>>> import numpy as np
>>> import numpy.linalg as la
>>> np.set_printoptions(precision=3, suppress=True, linewidth=120)
>>> arr = np.array([[9, 5, 2],
...     [8, 13, 0],
...     [15, 19, 0],
...     [9, 5, 2],
...     [22, 25, 0],
...     [22, 25, 0],
...     [9, 5, 2],
...     [0, 23, 0],
...     [16, 11, 2],
...     [6, 29, 0],
...     [22, 25, 0],
...     [6, 29, 0]])
>>> lab = arr[:, 0] > np.median(arr[:, 0])
>>> u = arr[lab].mean(axis=0) - arr[~lab].mean(axis=0)
>>> lab.astype(int)
array([0, 0, 1, 0, 1, 1, 0, 0, 1, 0, 1, 0])
>>> cent = arr[[1, 6]].astype(float)
>>> for _ in range(6):
...     lab = la.norm(arr[:, None] - cent, axis=-1).argmin(axis=1)
...     cent = np.array([arr[lab == j].mean(axis=0) for j in range(2)])
... 
>>> lab
array([1, 1, 0, 1, 0, 0, 1, 0, 1, 0, 0, 0])
>>> cent[1] - cent[0]
array([ -3.086, -17.2  ,   1.6  ])
>>> Ac = (arr - arr.mean(axis=0)) / arr.std(axis=0)
>>> Ac.std(axis=0)
array([1., 1., 1.])
>>> coef = la.lstsq(np.delete(Ac, 2, axis=1), Ac[:, 2])[0]
>>> np.abs(coef).argmax()
np.int64(1)
>>> round(1 - np.var(Ac[:, 2] - np.delete(Ac, 2, axis=1) @ coef), 3)
np.float64(0.775)
>>> F = np.load("test11.npy")
>>> F
array([[19, 35, 34, 18, 22],
       [12, 25, 33, 38,  6],
       [ 3,  8, 11, 14,  2],
       [12, 24, 28, 26, 10],
       [10, 20, 22, 18, 10],
       [26, 47, 45, 22, 30],
       [10, 21, 27, 30,  6],
       [28, 51, 51, 30, 30],
       [24, 45, 49, 38, 22],
       [27, 49, 48, 26, 30],
       [23, 42, 41, 22, 26],
       [ 8, 17, 21, 22,  6],
       [13, 26, 31, 30, 10],
       [24, 42, 34,  2, 34],
       [29, 52, 49, 22, 34],
       [18, 33, 31, 14, 22],
       [24, 42, 34,  2, 34],
       [32, 58, 58, 34, 34],
       [21, 38, 35, 14, 26],
       [ 6, 13, 15, 14,  6],
       [29, 53, 54, 34, 30]])
>>> D = la.norm(F[:, None] - F[None], axis=-1)
>>> D[:5, :5]
array([[ 0.   , 28.39 , 43.932, 20.347, 24.372],
       [28.39 ,  0.   , 38.026, 13.638, 23.791],
       [43.932, 38.026,  0.   , 28.879, 19.849],
       [20.347, 13.638, 28.879,  0.   , 10.954],
       [24.372, 23.791, 19.849, 10.954,  0.   ]])
>>> np.flatnonzero(D[1] < D.mean() / 2)
array([ 1,  3,  6, 12])
>>> np.unravel_index(D.round(6).argmax(), D.shape)
(np.int64(2), np.int64(17))
>>> D.shape
(21, 21)
>>> (D + 1e9 * np.eye(21)).round(6).argmin(axis=1)
array([15, 12, 19, 12, 11,  9,  3,  9,  7,  5,  5,  4,  3, 16,  9,  0, 13, 20,  0,  2,  7])
>>> D.mean(axis=1).argmax()
np.int64(2)
>>> la.matrix_rank(D ** 2)
np.int64(4)
>>> round(float(la.norm(F, 2) / la.norm(F)), 3)
0.982
>>> la.matrix_rank(F, rtol=0.1)
np.int64(2)
>>> la.cond(F) > 100
np.True_
>>> x = np.array([-3, -7, 3, 5, -1])
>>> F @ x
array([-132,   72,   36,    0,  -24, -192,   48, -168,  -72, -180, -156,   24,   12, -288, -228, -144, -288, -192,
       -180,    0, -156])
>>> J = np.load("layer19.npy")
>>> J
array([[-0.015, -0.178, -0.047,  0.114, -0.228,  0.001,  0.057,  0.001],
       [-0.126,  0.224,  0.049, -0.21 ,  0.202,  0.12 , -0.379, -0.026],
       [-1.149,  0.001, -0.381,  0.088, -0.593,  0.652, -2.231,  0.292],
       [ 0.524, -0.223,  0.128,  0.029,  0.065, -0.282,  1.091, -0.18 ]])
>>> np.abs(J).max()
np.float64(2.231)
>>> x = np.array([6, 9, 0, 9, 1, 0, 7, 8])
>>> h1 = np.maximum(J @ x, 0)
>>> np.maximum(J @ (3 * x), 0)
array([ 0.  ,  0.  ,  0.  , 22.98])
>>> np.tanh(J @ x)
array([-0.452, -0.997, -1.   ,  1.   ])
>>> J.T @ h1
array([ 4.014, -1.708,  0.98 ,  0.222,  0.498, -2.16 ,  8.357, -1.379])
>>> np.maximum(J @ x, 0) - np.maximum(-J @ x, 0)
array([ -0.487,  -3.289, -19.967,   7.66 ])
>>> np.flatnonzero(h1 > 1e-9)
array([3])
>>> J * (h1 > 1e-9)[:, None]
array([[-0.   , -0.   , -0.   ,  0.   , -0.   ,  0.   ,  0.   ,  0.   ],
       [-0.   ,  0.   ,  0.   , -0.   ,  0.   ,  0.   , -0.   , -0.   ],
       [-0.   ,  0.   , -0.   ,  0.   , -0.   ,  0.   , -0.   ,  0.   ],
       [ 0.524, -0.223,  0.128,  0.029,  0.065, -0.282,  1.091, -0.18 ]])
>>> u = np.array([2, 2])
>>> np.round(np.correlate(J[0], J[1], "full"), 3) + 0
array([ 0.   ,  0.01 ,  0.067, -0.01 , -0.076,  0.127, -0.008, -0.132,  0.072,  0.032, -0.077,  0.032,  0.013, -0.007,
        0.   ])
>>> np.cross(J[0, :3], J[1, :3])
array([ 0.002,  0.007, -0.026])
>>> np.polyval(u, J[0])
array([1.97 , 1.644, 1.906, 2.228, 1.544, 2.002, 2.114, 2.002])
>>> la.norm(J, axis=0)
array([1.269, 0.363, 0.408, 0.256, 0.67 , 0.72 , 2.513, 0.344])
>>> round(la.norm(J, "nuc"), 3)
np.float64(3.744)
>>> round(la.norm(J, 2), 3)
np.float64(3.0)
>>> np.round(la.norm(J, 1), 3), round(la.norm(J, np.inf), 3)
(np.float64(3.758), np.float64(5.387))
>>> la.norm(J, axis=1).argmax()
np.int64(2)
>>> np.round(la.norm(J[0] - J[2]), 3)
np.float64(2.703)
>>> la.norm(J, axis=1)
array([0.32 , 0.559, 2.704, 1.284])
>>> u, g = J[1], J[2]
>>> round(float(u @ g), 3)
0.904
>>> np.round(u @ u, 3)
np.float64(0.312)
>>> p = (u @ g) / (u @ u) * u
>>> g - p
array([-0.784, -0.648, -0.523,  0.696, -1.178,  0.304, -1.133,  0.367])
>>> np.round(la.norm(u + g) ** 2 + la.norm(u - g) ** 2, 3)
np.float64(15.249)
>>> round(float((g - p) @ u), 3)
-0.0
>>> p
array([-0.365,  0.649,  0.142, -0.608,  0.585,  0.348, -1.098, -0.075])
>>> K = np.array([[-4, -5, 0, 0], [5, -1, 0, 0], [0, 0, -5, 5], [0, 0, -3, -5]])
>>> # splits into 2 blocks
>>> rank = la.matrix_rank(F)
>>> rank
np.int64(3)
>>> null = la.svd(F)[2][rank:].T
>>> [int(la.matrix_rank(np.delete(F, i, axis=0))) for i in range(21)]
[3, 3, 3, 3, 3, 3, 3, 3, 3, 3, 3, 3, 3, 3, 3, 3, 3, 3, 3, 3, 3]
>>> np.allclose(F @ null, 0)
True
>>> [int(la.matrix_rank(F[:i])) for i in range(1, len(F) + 1)]
[1, 2, 3, 3, 3, 3, 3, 3, 3, 3, 3, 3, 3, 3, 3, 3, 3, 3, 3, 3, 3]
>>> rng = np.random.default_rng(56)
>>> lab = rng.permutation(4)
>>> lab
array([0, 3, 1, 2])
>>> B = K[lab][:, lab]
>>> np.sort(np.abs(la.eigvals(B)))
array([5.385, 5.385, 6.325, 6.325])
>>> round(float(la.det(B)), 3), round(la.det(K[lab]), 3)
(1160.0, np.float64(1160.0))
>>> B
array([[-4,  0, -5,  0],
       [ 0, -5,  0, -3],
       [ 5,  0, -1,  0],
       [ 0,  5,  0, -5]])
>>> u = np.array([6, 3, 6])
>>> np.array([np.convolve(row, u, "same") for row in B])
array([[-12, -54, -15, -30],
       [-30, -15, -48,  -9],
       [ 15,  24,  -3,  -6],
       [ 30,  15,   0, -15]])
>>> np.polyval(u, B[2])
array([171,   6,   9,   6])
>>> np.correlate(B[2], B[0], "full")
array([  0, -25,   0, -15,   0,   4,   0])
>>> np.convolve(B[2], u)
array([30, 15, 24, -3, -6,  0])
>>> q = K.astype(float).copy()
>>> for j in range(4):
...     q[:, j] -= q[:, :j] @ (q[:, :j].T @ q[:, j])
...     q[:, j] /= la.norm(q[:, j])
... 
>>> np.round(q.T @ q, 3) + 0
array([[1., 0., 0., 0.],
       [0., 1., 0., 0.],
       [0., 0., 1., 0.],
       [0., 0., 0., 1.]])
>>> q
array([[-0.625, -0.781,  0.   ,  0.   ],
       [ 0.781, -0.625,  0.   ,  0.   ],
       [ 0.   ,  0.   , -0.857,  0.514],
       [ 0.   ,  0.   , -0.514, -0.857]])
>>> np.round(q.T @ K, 3) + 0
array([[ 6.403,  2.343,  0.   ,  0.   ],
       [ 0.   ,  4.529,  0.   ,  0.   ],
       [ 0.   ,  0.   ,  5.831, -1.715],
       [ 0.   ,  0.   ,  0.   ,  6.86 ]])
>>> def softmax(z):
...     e = np.exp(z - z.max(axis=-1, keepdims=True))
...     return e / e.sum(axis=-1, keepdims=True)
... 
>>> softmax(J).sum(axis=1)
array([1., 1., 1., 1.])
>>> softmax(J[3])
array([0.164, 0.078, 0.11 , 0.1  , 0.104, 0.073, 0.289, 0.081])
>>> softmax(J[3] + 4)
array([0.164, 0.078, 0.11 , 0.1  , 0.104, 0.073, 0.289, 0.081])
>>> scores = J @ J.T / np.sqrt(8)
>>> softmax(scores)[3] @ J
array([ 0.119, -0.101,  0.027,  0.006, -0.033, -0.052,  0.258, -0.064])
>>> softmax(scores).round(6).argmax(axis=1)
array([0, 2, 2, 3])
>>> M = np.loadtxt("w.csv", delimiter=",")
>>> M
array([[1., 0., 0., 0., 0., 0.],
       [0., 1., 0., 0., 0., 0.],
       [1., 0., 1., 0., 0., 0.],
       [1., 2., 0., 1., 0., 0.],
       [2., 0., 0., 1., 1., 0.],
       [2., 0., 1., 2., 1., 1.]])
>>> lab = rng.permutation(6)
>>> B = M[:, lab] * rng.choice([-1, 1], 6)
>>> B
array([[-1.,  0., -0., -0., -0.,  0.],
       [-0.,  0., -0., -0., -1.,  0.],
       [-1.,  1., -0., -0., -0.,  0.],
       [-1.,  0., -0., -0., -2.,  1.],
       [-2.,  0., -0., -1., -0.,  1.],
       [-2.,  1., -1., -1., -0.,  2.]])
>>> Uu, _, Vh = la.svd(M.T @ B)
>>> lab
array([0, 2, 5, 4, 1, 3])
>>> np.round(la.lstsq(M, B)[0], 3) + 0
array([[-1.,  0.,  0.,  0.,  0.,  0.],
       [ 0.,  0.,  0.,  0., -1.,  0.],
       [ 0.,  1.,  0.,  0.,  0.,  0.],
       [ 0.,  0.,  0.,  0.,  0.,  1.],
       [ 0.,  0.,  0., -1.,  0.,  0.],
       [ 0.,  0., -1.,  0.,  0.,  0.]])
>>> np.round(Uu @ Vh, 3) + 0
array([[-1.,  0.,  0.,  0.,  0.,  0.],
       [ 0.,  0.,  0.,  0., -1.,  0.],
       [ 0.,  1.,  0.,  0.,  0.,  0.],
       [ 0.,  0.,  0.,  0.,  0.,  1.],
       [ 0.,  0.,  0., -1.,  0.,  0.],
       [ 0.,  0., -1.,  0.,  0.,  0.]])
>>> q, r_ = la.qr(B)
>>> np.abs(np.diag(r_))
array([3.317, 1.087, 0.679, 0.577, 1.732, 0.408])
>>> round(float(abs(r_[0, 0])), 3), round(la.norm(B[:, 0]), 3)
(3.317, np.float64(3.317))
>>> r_.round(3) + 0
array([[ 3.317, -0.905,  0.603,  1.206,  0.603, -2.111],
       [ 0.   , -1.087,  0.418, -0.084, -0.502, -0.084],
       [ 0.   ,  0.   , -0.679, -0.453,  0.226,  1.019],
       [ 0.   ,  0.   ,  0.   , -0.577,  1.155,  0.   ],
       [ 0.   ,  0.   ,  0.   ,  0.   ,  1.732, -0.577],
       [ 0.   ,  0.   ,  0.   ,  0.   ,  0.   ,  0.408]])
>>> round(la.norm(M, 1), 3), round(float(la.norm(M, np.inf)), 3)
(np.float64(7.0), 7.0)
>>> la.norm(M, axis=0)
array([3.317, 2.236, 1.414, 2.449, 1.414, 1.   ])
>>> M[1] @ M[2]
np.float64(0.0)
>>> round(la.norm(M[1] - M[2]), 3)
np.float64(1.732)
>>> np.sort(la.eigvals(M))
array([1., 1., 1., 1., 1., 1.])
>>> [int(la.matrix_rank(la.matrix_power(M, p))) for p in range(1, 7)]
[6, 6, 6, 6, 6, 6]
>>> q, _ = la.qr(np.array([[0.2, 0.0, -0.6, 0.6],
...     [-0.5, 0.4, -1.6, 0.2],
...     [-0.8, -0.8, 0.4, -1.4],
...     [1.0, 0.8, 0.6, 0.1]]))
>>> w = np.array([4, 2, 0, 5])
>>> E = q @ np.diag(w) @ q.T
>>> E
array([[ 1.041, -0.027,  1.216,  1.551],
       [-0.027,  2.377,  0.927, -0.064],
       [ 1.216,  0.927,  3.846,  0.098],
       [ 1.551, -0.064,  0.098,  3.736]])
>>> W1 = np.array([[4, 0, 8, 9, 2, 6],
...     [5, 6, 6, 8, 9, 4],
...     [3, 4, 9, 7, 5, 1],
...     [0, 1, 8, 6, 9, 1]])
>>> coef = np.array([0, 1, 0, 1, 2, 0])
>>> H = np.maximum(E @ W1 + coef, 0)
>>> (H > 0).astype(int)
array([[1, 1, 1, 1, 1, 1],
       [1, 1, 1, 1, 1, 1],
       [1, 1, 1, 1, 1, 1],
       [1, 1, 1, 1, 1, 1]])
>>> la.matrix_rank(H)
np.int64(4)
>>> (H > 0).mean(axis=0)
array([1., 1., 1., 1., 1., 1.])
>>> cent = np.array([[2, 6], [1, 6], [7, 6], [3, 2], [2, 5], [4, 9]])
>>> (H @ cent).round(6).argmax(axis=1)
array([1, 1, 1, 1])
>>> W1 @ cent
array([[119, 154],
       [116, 199],
       [108, 144],
       [ 97, 120]])
>>> t = np.radians(180)
>>> r_ = np.eye(4)
>>> r_[0, 0] = r_[3, 3] = np.cos(t)
>>> r_[0, 3], r_[3, 0] = -np.sin(t), np.sin(t)
>>> r_.round(3) + 0
array([[-1.,  0.,  0.,  0.],
       [ 0.,  1.,  0.,  0.],
       [ 0.,  0.,  1.,  0.],
       [ 0.,  0.,  0., -1.]])
>>> B = E @ r_.T
>>> np.allclose(la.norm(E, axis=1), la.norm(B, axis=1))
True
>>> np.allclose(E @ E.T, B @ B.T)
True
>>> np.abs(B - E).max(axis=0)
array([3.102, 0.   , 0.   , 7.472])
>>> B
array([[-1.041, -0.027,  1.216, -1.551],
       [ 0.027,  2.377,  0.927,  0.064],
       [-1.216,  0.927,  3.846, -0.098],
       [-1.551, -0.064,  0.098, -3.736]])
>>> np.argsort(-la.norm(E, axis=0).round(6), kind="stable")[:3]
array([2, 3, 1])
>>> la.cond(E) > 100
np.True_
